>>> import numpy as np
>>> np.set_printoptions(precision=3, suppress=True, linewidth=100, sign=" ")
>>> feats = np.load("mat.npy")
>>> feats
array([[ 1, -1, -1,  1, -1,  1,  1, -1],
       [ 1,  1, -1, -1,  1,  1, -1, -1],
       [ 1, -1, -1,  1,  1, -1, -1,  1],
       [ 1, -1,  1, -1,  1, -1,  1, -1]])
>>> feats.ravel(order="F")
array([ 1,  1,  1,  1, -1,  1, -1, -1, -1, -1, -1,  1,  1, -1,  1, -1, -1,  1,  1,  1,  1,  1, -1,
       -1,  1, -1, -1,  1, -1, -1,  1, -1])
>>> feats.reshape(4, 9)
Traceback (most recent call last):
  File "<python-input-5>", line 1, in <module>
    feats.reshape(4, 9)
    ~~~~~~~~~~~~~^^^^^^
ValueError: cannot reshape array of size 32 into shape (4,9)
>>> T = feats.reshape(4, 2, -1)
>>> T[:, 0]
array([[ 1, -1, -1,  1],
       [ 1,  1, -1, -1],
       [ 1, -1, -1,  1],
       [ 1, -1,  1, -1]])
>>> def softmax(z):
...     e = np.exp(z - z.max(axis=-1, keepdims=True))
...     return e / e.sum(axis=-1, keepdims=True)
... 
>>> np.round(softmax(10 * feats[1]), 3) + 0
array([ 0.25,  0.25,  0.  ,  0.  ,  0.25,  0.25,  0.  ,  0.  ])
>>> att = feats @ feats.T / np.sqrt(8)
>>> softmax(att + np.triu(np.full(att.shape, -np.inf), 1))
array([[ 1.   ,  0.   ,  0.   ,  0.   ],
       [ 0.056,  0.944,  0.   ,  0.   ],
       [ 0.053,  0.053,  0.894,  0.   ],
       [ 0.05 ,  0.05 ,  0.05 ,  0.849]])
>>> softmax(att).round(6).argmax(axis=1)
array([ 0,  1,  2,  3])
>>> rng = np.random.default_rng(21191)
>>> other = feats + rng.integers(-2, 3, (4, 1)) @ rng.integers(-2, 3, (1, 8))
>>> other
array([[ 1, -1, -1,  1, -1,  1,  1, -1],
       [ 1,  1, -3, -1,  2,  1, -3, -2],
       [ 1, -1,  3,  1, -1, -1,  3,  3],
       [ 1, -1,  3, -1,  0, -1,  3,  0]])
>>> other - feats
array([[ 0,  0,  0,  0,  0,  0,  0,  0],
       [ 0,  0, -2,  0,  1,  0, -2, -1],
       [ 0,  0,  4,  0, -2,  0,  4,  2],
       [ 0,  0,  2,  0, -1,  0,  2,  1]])
>>> np.round(np.linalg.svd(other - feats, compute_uv=False), 3) + 0
array([ 7.746,  0.   ,  0.   ,  0.   ])
>>> np.round(softmax(10 * other[1]), 3) + 0
array([ 0.,  0.,  0.,  0.,  1.,  0.,  0.,  0.])
>>> softmax(other[1] + -2)
array([ 0.168,  0.168,  0.003,  0.023,  0.458,  0.168,  0.003,  0.008])
>>> softmax(other[1])
array([ 0.168,  0.168,  0.003,  0.023,  0.458,  0.168,  0.003,  0.008])
>>> att = other @ other.T / np.sqrt(8)
>>> softmax(att)[1] @ other
array([ 1.,  1., -3., -1.,  2.,  1., -3., -2.])
>>> softmax(att).round(6).argmax(axis=1)
array([ 0,  1,  2,  3])
>>> other = feats / np.linalg.norm(feats, axis=1, keepdims=True)
>>> G = other @ other.T
>>> np.degrees(np.arccos(np.clip(G[2, 3], -1, 1)))
np.float64(90.0)
>>> X = np.load("run17.npy")
>>> X
array([[ 1,  1, -1, -1,  1,  1, -1, -1],
       [ 1,  1, -1, -1, -1, -1,  1,  1],
       [ 1, -1,  1, -1, -1,  1, -1,  1],
       [ 1, -1, -1,  1,  1, -1, -1,  1],
       [ 1,  1,  1,  1,  1,  1,  1,  1]])
>>> f, r1 = X[2], X[1]
>>> f @ f
np.int64(8)
>>> pr = (f @ r1) / (f @ f) * f
>>> pr
array([ 0., -0.,  0., -0., -0.,  0., -0.,  0.])
>>> np.outer(f, r1)
array([[ 1,  1, -1, -1, -1, -1,  1,  1],
       [-1, -1,  1,  1,  1,  1, -1, -1],
       [ 1,  1, -1, -1, -1, -1,  1,  1],
       [-1, -1,  1,  1,  1,  1, -1, -1],
       [-1, -1,  1,  1,  1,  1, -1, -1],
       [ 1,  1, -1, -1, -1, -1,  1,  1],
       [-1, -1,  1,  1,  1,  1, -1, -1],
       [ 1,  1, -1, -1, -1, -1,  1,  1]])
>>> round(np.linalg.norm(f + r1) ** 2 + np.linalg.norm(f - r1) ** 2, 3)
np.float64(32.0)
